In [1]: import numpy as np

In [2]: from numpy import linalg as LA

In [3]: np.set_printoptions(precision=2, suppress=True, linewidth=140, floatmode="fixed")

In [4]: def rd(a):
   ...:     return np.round(a, 2) + 0
   ...: 

In [5]: m1 = np.load("dump.npy")

In [6]: m1
Out[6]: 
array([[ 0.40,  0.30, -0.60,  0.90, -1.00, -0.40,  1.40,  1.10,  0.20, -1.00, -1.10,  0.20],
       [-0.90,  0.60, -0.70,  1.00,  0.30, -0.40,  0.80, -1.70,  2.50,  1.00, -1.40, -1.00],
       [-0.20,  0.60, -0.20,  0.70,  1.20,  0.10,  1.00, -0.60, -0.50, -0.70, -0.50,  0.50],
       [ 2.20, -0.50,  1.60,  0.90,  0.90, -0.30, -0.80,  1.60, -1.50,  0.00, -1.10,  0.00],
       [-0.50, -0.40,  0.90, -1.00,  0.00,  0.90, -1.40, -0.80,  0.50, -0.40, -0.10, -0.90],
       [-1.30, -0.20, -0.10,  1.30, -0.90,  1.50, -0.80,  0.50, -2.20,  0.60,  1.70, -0.10],
       [-0.50,  0.20,  1.50,  0.30, -1.80,  0.60, -0.20, -1.50, -0.90, -1.10, -0.30, -2.60]])

In [7]: Y = m1 / LA.norm(m1, axis=1, keepdims=True)

In [8]: C2 = Y @ Y.T

In [9]: (C2 - 2 * np.eye(7)).round(6).argmax(axis=1)
Out[9]: array([2, 2, 0, 0, 6, 6, 4])

In [10]: rd(LA.norm(Y, axis=1))
Out[10]: array([1.00, 1.00, 1.00, 1.00, 1.00, 1.00, 1.00])

In [11]: rd(np.degrees(np.arccos(np.clip(C2[0, 6], -1, 1))))
Out[11]: np.float64(91.99)

In [12]: rd(C2[0])
Out[12]: array([ 1.00,  0.09,  0.25,  0.12, -0.61, -0.23, -0.03])

In [13]: (np.abs(C2) > 0.9).astype(int)
Out[13]: 
array([[1, 0, 0, 0, 0, 0, 0],
       [0, 1, 0, 0, 0, 0, 0],
       [0, 0, 1, 0, 0, 0, 0],
       [0, 0, 0, 1, 0, 0, 0],
       [0, 0, 0, 0, 1, 0, 0],
       [0, 0, 0, 0, 0, 1, 0],
       [0, 0, 0, 0, 0, 0, 1]])

In [14]: x0 = np.array([0, 1, 1, 1, 0, 0, 2, 2, 2, 0, 2, 0])

In [15]: rd(m1 @ x0)
Out[15]: array([ 3.80,  1.30, -0.10, -1.60, -4.10, -0.60, -3.80])

In [16]: print(LA.norm(m1, axis=1).argmax())
6

In [17]: rd(LA.norm(m1, "nuc"))
Out[17]: np.float64(22.42)

In [18]: rd(LA.norm(m1, axis=0))
Out[18]: array([2.84, 1.14, 2.55, 2.43, 2.72, 1.96, 2.62, 3.19, 3.83, 2.05, 2.76, 2.98])

In [19]: rd(LA.norm(m1) ** 2 / LA.norm(m1, 2) ** 2)
Out[19]: np.float64(3.17)

In [20]: rd(LA.norm(m1, 1)), rd(LA.norm(m1, np.inf))
Out[20]: (np.float64(8.3), np.float64(12.3))
